In [1]: import numpy as np

In [2]: import numpy.linalg as la

In [3]: np.set_printoptions(precision=2, suppress=True, linewidth=140)

In [4]: def rd(a):
   ...:     return np.round(a, 2) + 0
   ...: 

In [5]: X = np.loadtxt("case10.csv", delimiter=",")

In [6]: X
Out[6]: 
array([[  0.,  13.,  -8.,  -3.],
       [  0.,  20., -12.,  -6.],
       [  0.,  19., -12.,  -5.],
       [  0.,  25., -14.,  -9.]])

In [7]: # rows and columns are dependent

In [8]: left, sv, vt = la.svd(X)

In [9]: np.argmax(sv[:-1] / (sv[1:] + 1e-6)) + 1
Out[9]: np.int64(3)

In [10]: B = left[:, :3] @ np.diag(sv[:3]) @ vt[:3]

In [11]: print(la.matrix_rank(B))
3

In [12]: la.matrix_rank(X, rtol=0.05)
Out[12]: np.int64(1)

In [13]: rd(np.trace(la.pinv(X) @ X))
Out[13]: np.float64(3.0)

In [14]: print(la.lstsq(X[:-1].T, X[-1])[2])
3

In [15]: left, sv, vt = la.svd(X, full_matrices=False)

In [16]: rd(left.T @ X @ vt.T)
Out[16]: 
array([[47.43,  0.  ,  0.  ,  0.  ],
       [ 0.  ,  2.16,  0.  ,  0.  ],
       [ 0.  ,  0.  ,  0.28,  0.  ],
       [ 0.  ,  0.  ,  0.  ,  0.  ]])

In [17]: print(rd(np.abs(vt[0])))
[0.   0.83 0.49 0.26]

In [18]: rng = np.random.default_rng(11)

In [19]: labels = rng.permutation(4)

In [20]: labels
Out[20]: array([3, 1, 0, 2])

In [21]: B = X[labels][:, labels]

In [22]: rd(la.det(B)), rd(la.det(X[labels]))
Out[22]: (np.float64(0.0), np.float64(0.0))

In [23]: print(np.trace(B))
-1.0

In [24]: rd(np.sort(np.abs(la.eigvals(B))))
Out[24]: array([0., 1., 2., 2.])

In [25]: print(np.allclose(B, X))
False

In [26]: np.diag(B)
Out[26]: array([ -9.,  20.,   0., -12.])

In [27]: rd(la.det(X))
Out[27]: np.float64(0.0)

In [28]: np.allclose(X, X.T)
Out[28]: False

In [29]: rd(la.matrix_power(X, 3))
Out[29]: 
array([[  0.,  43., -26.,  -9.],
       [  0.,  62., -36., -18.],
       [  0.,  49., -30., -11.],
       [  0.,  91., -50., -33.]])

In [30]: arr = np.array([[-1, -2, 2, -1, 1, 0, 1, 1, -1, -1, -2, 2],
    ...:     [1, -2, 0, 1, 0, 2, 1, 1, -2, 0, 1, -2],
    ...:     [-2, -2, -2, -1, -2, 2, -2, 1, -2, 1, 0, -2],
    ...:     [2, 0, 1, 1, 1, 0, 1, 0, 1, -1, 2, 1]])

In [31]: arr
Out[31]: 
array([[-1, -2,  2, -1,  1,  0,  1,  1, -1, -1, -2,  2],
       [ 1, -2,  0,  1,  0,  2,  1,  1, -2,  0,  1, -2],
       [-2, -2, -2, -1, -2,  2, -2,  1, -2,  1,  0, -2],
       [ 2,  0,  1,  1,  1,  0,  1,  0,  1, -1,  2,  1]])

In [32]: def softmax(z):
    ...:     e = np.exp(z - z.max(axis=-1, keepdims=True))
    ...:     return e / e.sum(axis=-1, keepdims=True)
    ...: 

In [33]: rd(softmax(10 * arr[3]))
Out[33]: array([0.5, 0. , 0. , 0. , 0. , 0. , 0. , 0. , 0. , 0. , 0.5, 0. ])

In [34]: rd(softmax(arr).sum(axis=1))
Out[34]: array([1., 1., 1., 1.])

In [35]: att = arr @ arr.T / np.sqrt(12)

In [36]: rd(softmax(att))
Out[36]: 
array([[1.  , 0.  , 0.  , 0.  ],
       [0.  , 0.93, 0.07, 0.  ],
       [0.  , 0.  , 1.  , 0.  ],
       [0.01, 0.02, 0.  , 0.97]])

In [37]: softmax(att).round(6).argmax(axis=1)
Out[37]: array([0, 1, 2, 3])

In [38]: vec = np.array([-2, 2, 2, -2, 0, -2, -1, -1, 0, 1, -2, -2])

In [39]: print(arr @ (2 * vec))
[  2 -24   0 -24]

In [40]: la.norm(arr @ vec) <= la.norm(arr, 2) * la.norm(vec) + 1e-9
Out[40]: np.True_

In [41]: print(np.sign((arr @ vec).round(6)))
[ 1 -1  0 -1]

In [42]: arr @ np.ones(12)
Out[42]: array([ -1.,   1., -11.,   9.])

In [43]: W = np.array([[0, -1, -3, -3, 0],
    ...:     [4, -3, -1, -3, -3],
    ...:     [5, 4, 1, -1, -3],
    ...:     [-3, -3, -5, -4, 3],
    ...:     [1, -5, 4, -4, 1],
    ...:     [1, 2, -4, -5, 5],
    ...:     [2, -1, 2, 2, 3],
    ...:     [-3, 0, 5, 1, 1],
    ...:     [2, -3, 3, -5, 1],
    ...:     [0, -1, -4, -2, 4],
    ...:     [-4, 3, 0, 5, 5],
    ...:     [-5, 1, 4, -4, 0]])

In [44]: c = np.array([3, -1, -3, -3, -2])

In [45]: hid = np.maximum(arr @ W + c, 0)

In [46]: print(hid)
[[ 4 11 29  0  0]
 [ 0 11  0 12 24]
 [ 0 21  0 26 12]
 [ 0  0  4  0  9]]

In [47]: (hid > 0).mean(axis=0)
Out[47]: array([0.25, 0.75, 0.5 , 0.5 , 0.75])

In [48]: la.matrix_rank(hid)
Out[48]: np.int64(4)

In [49]: Z = np.array([[1, 2], [1, 1], [2, 0], [1, 0], [2, 1]])

In [50]: hid @ Z
Out[50]: 
array([[73, 19],
       [71, 35],
       [71, 33],
       [26,  9]])

In [51]: B = arr / np.sqrt((arr ** 2).mean(axis=1, keepdims=True))

In [52]: rd(arr - arr.mean(axis=1, keepdims=True))
Out[52]: 
array([[-0.92, -1.92,  2.08, -0.92,  1.08,  0.08,  1.08,  1.08, -0.92, -0.92, -1.92,  2.08],
       [ 0.92, -2.08, -0.08,  0.92, -0.08,  1.92,  0.92,  0.92, -2.08, -0.08,  0.92, -2.08],
       [-1.08, -1.08, -1.08, -0.08, -1.08,  2.92, -1.08,  1.92, -1.08,  1.92,  0.92, -1.08],
       [ 1.25, -0.75,  0.25,  0.25,  0.25, -0.75,  0.25, -0.75,  0.25, -1.75,  1.25,  0.25]])

In [53]: print(rd(B[3]))
[ 1.79  0.    0.89  0.89  0.89  0.    0.89  0.    0.89 -0.89  1.79  0.89]

In [54]: la.matrix_rank(arr - arr.mean(axis=1, keepdims=True))
Out[54]: np.int64(4)

In [55]: data = np.loadtxt("layer19.csv", delimiter=",")

In [56]: data
Out[56]: 
array([[ -5.52,  16.9 , -12.27,  -4.17,  -5.37,  -8.02,  24.42,   6.  ,  -5.97,   3.11,  11.81,  31.  ,  25.57],
       [  6.89,   7.89,   4.49,   1.  ,  15.01,   0.83,  14.99,  -1.99, -19.84,   8.13,  -2.62,  12.81,  10.98],
       [ -3.8 ,  16.73, -10.19,  -3.88,  -1.84,  -6.99,  25.39,   4.8 ,  -9.32,   4.42,  10.13,  30.5 ,  25.12],
       [  4.31,   6.36,   1.88,   0.92,   8.82,  -0.21,  10.41,  -0.43, -12.88,   5.33,  -0.73,  10.3 ,   9.11],
       [  0.48, -12.69,   4.87,   2.6 ,  -3.78,   4.01, -21.2 ,  -2.  ,  12.02,  -5.28,  -5.4 , -22.99, -18.82],
       [ -3.09,  -9.3 ,  -2.7 ,   4.41, -16.22,  -0.41, -25.99,   4.36,  21.01,  -8.9 ,   1.19, -18.42, -13.01],
       [ -3.59,  -9.38,  -3.77,   5.12, -18.79,  -0.98, -28.46,   5.6 ,  23.41,  -9.88,   2.08, -19.01, -13.  ],
       [ -1.76, -11.05,   6.41,  -4.9 ,   5.22,   5.41,  -2.68,  -8.03,   3.58,  -1.47,  -6.68, -15.61, -16.81],
       [  1.88, -13.39,  11.12,  -3.11,  10.8 ,   7.79,  -5.79, -10.03,  -0.27,  -0.09, -10.68, -20.66, -20.72],
       [  4.59,   9.52,  -0.4 ,   2.61,   6.21,  -1.99,  10.11,   2.4 , -12.88,   5.28,   1.57,  14.46,  13.9 ],
       [ 14.78,  13.4 ,   9.39,   4.9 ,  26.83,   1.79,  20.89,  -2.41, -35.39,  14.3 ,  -5.74,  19.79,  18.59],
       [  1.69,  12.62,  -1.7 ,  -2.98,   9.97,  -2.41,  24.7 ,  -0.42, -17.7 ,   7.62,   2.8 ,  23.07,  18.29],
       [ -3.9 ,   5.38,  -8.09,   0.58, -10.81,  -4.82,   0.31,   6.  ,   6.31,  -2.41,   7.2 ,   8.7 ,   8.71],
       [  8.99,  -6.01,  14.38,   0.31,  21.58,   7.81,   2.67,  -9.62, -16.2 ,   6.33, -12.3 , -10.19, -10.23],
       [ -4.88,   0.1 ,  -7.46,   1.5 , -15.01,  -3.82,  -9.51,   5.98,  13.77,  -5.58,   6.08,  -0.8 ,   0.98],
       [ 12.07,   5.69,   6.08,   9.81,  10.59,   0.84,  -3.98,   2.8 , -15.6 ,   5.88,  -3.77,   3.78,   7.99],
       [-13.89, -11.7 ,  -8.88,  -5.11, -24.17,  -1.8 , -17.33,   1.98,  31.81, -12.8 ,   5.49, -16.8 , -16.19],
       [ -5.22, -10.49,   8.58, -14.6 ,  15.82,   7.57,  18.71, -15.99,  -5.09,   2.47,  -8.77,  -8.93, -16.71],
       [ -8.13, -10.2 ,  -7.31,   2.3 , -24.42,  -2.2 , -27.61,   5.99,  29.68, -12.28,   4.72, -18.73, -13.89],
       [ 10.99,   4.53,   6.81,   7.63,  12.23,   1.64,  -1.1 ,   0.81, -15.9 ,   6.11,  -4.58,   3.13,   6.1 ],
       [ -7.87,  -8.03,  -0.34,  -8.69,  -2.41,   2.18,   3.42,  -5.99,   9.28,  -3.51,  -1.13,  -8.29, -11.89],
       [  7.6 ,  10.03,  -0.19,   7.47,   3.96,  -2.6 ,   1.71,   5.61, -12.03,   4.68,   1.69,  12.43,  14.78],
       [  3.99,  -9.59,   1.61,  11.62, -12.81,   0.82, -36.42,   6.38,  16.8 ,  -7.59,  -1.99, -23.19, -13.6 ],
       [  9.22,  -3.92,  15.02,  -1.62,  25.81,   7.98,  10.3 , -11.22, -21.32,   8.48, -12.63,  -5.51,  -7.32],
       [  1.39,   1.7 ,  -4.81,   8.22, -12.61,  -3.62, -17.29,   8.77,   9.28,  -4.09,   4.41,  -2.12,   3.31],
       [ -7.03,  -8.83,   4.8 , -13.7 ,   9.59,   5.42,  16.31, -12.81,  -0.62,   0.71,  -5.48,  -6.63, -13.83],
       [ -1.82,  -5.97,  -2.82,   4.7 , -13.59,  -0.98, -21.26,   4.83,  16.21,  -6.89,   1.68, -13.01,  -8.18],
       [ -0.02,   4.97,  -9.19,   9.62, -18.79,  -6.43, -18.6 ,  12.81,  12.6 ,  -5.37,   8.39,   2.61,   8.59],
       [  6.28, -13.68,  11.09,   5.2 ,   5.4 ,   6.81, -22.18,  -4.41,   3.6 ,  -2.11, -10.44, -26.2 , -20.82],
       [ -1.41,   8.39,  -7.2 ,   1.88,  -7.21,  -5.01,   3.49,   6.4 ,   0.58,  -0.08,   6.92,  13.  ,  13.02],
       [ -1.97,  17.59,  -4.59,  -9.09,  12.81,  -3.79,  41.9 ,  -2.39, -22.8 ,  10.13,   5.51,  35.23,  25.62],
       [  8.57,   2.52,   3.02,   9.92,   1.8 ,  -0.2 , -12.2 ,   4.79,  -5.14,   1.64,  -1.68,  -1.68,   3.75],
       [ -8.  ,   3.71,  -7.6 ,  -6.46,  -6.97,  -3.4 ,  11.59,   0.82,   5.11,  -1.63,   6.33,  10.12,   5.88],
       [ -9.17,  10.08, -14.31,  -3.44, -15.8 ,  -7.99,  10.02,   7.59,   8.43,  -2.89,  12.6 ,  19.  ,  15.99],
       [  4.89,  12.49,  -9.14,  13.37, -14.19,  -7.97, -13.6 ,  15.6 ,   2.37,  -1.31,   9.41,  12.99,  19.62],
       [ -7.11,   2.82,  -8.91,  -2.39, -12.79,  -4.4 ,   1.1 ,   4.39,  10.49,  -4.02,   7.4 ,   6.1 ,   4.9 ],
       [ -5.4 , -12.62,   7.99, -12.7 ,  11.56,   7.36,  11.07, -14.4 ,   0.03,   0.32,  -8.5 , -13.62, -19.56],
       [  0.01, -10.06,  11.99, -10.15,  19.82,   8.58,  13.8 , -15.18,  -9.92,   4.21, -11.31, -10.88, -16.34]])

In [57]: gram = np.cov(data, rowvar=False)

In [58]: print(rd(np.corrcoef(data[:, 12], data[:, 3])[0, 1]))
0.23

In [59]: rd(la.eigvalsh(gram)[::-1])
Out[59]: array([980.79, 553.02, 180.93,   0.  ,   0.  ,   0.  ,   0.  ,   0.  ,   0.  ,   0.  ,   0.  ,   0.  ,   0.  ])

In [60]: rd(np.median(data, axis=0))
Out[60]: array([-0.72,  2.11, -0.37,  0.96, -0.02, -0.7 ,  1.4 ,  2.19,  0.3 , -0.08,  1.38, -1.24,  3.53])
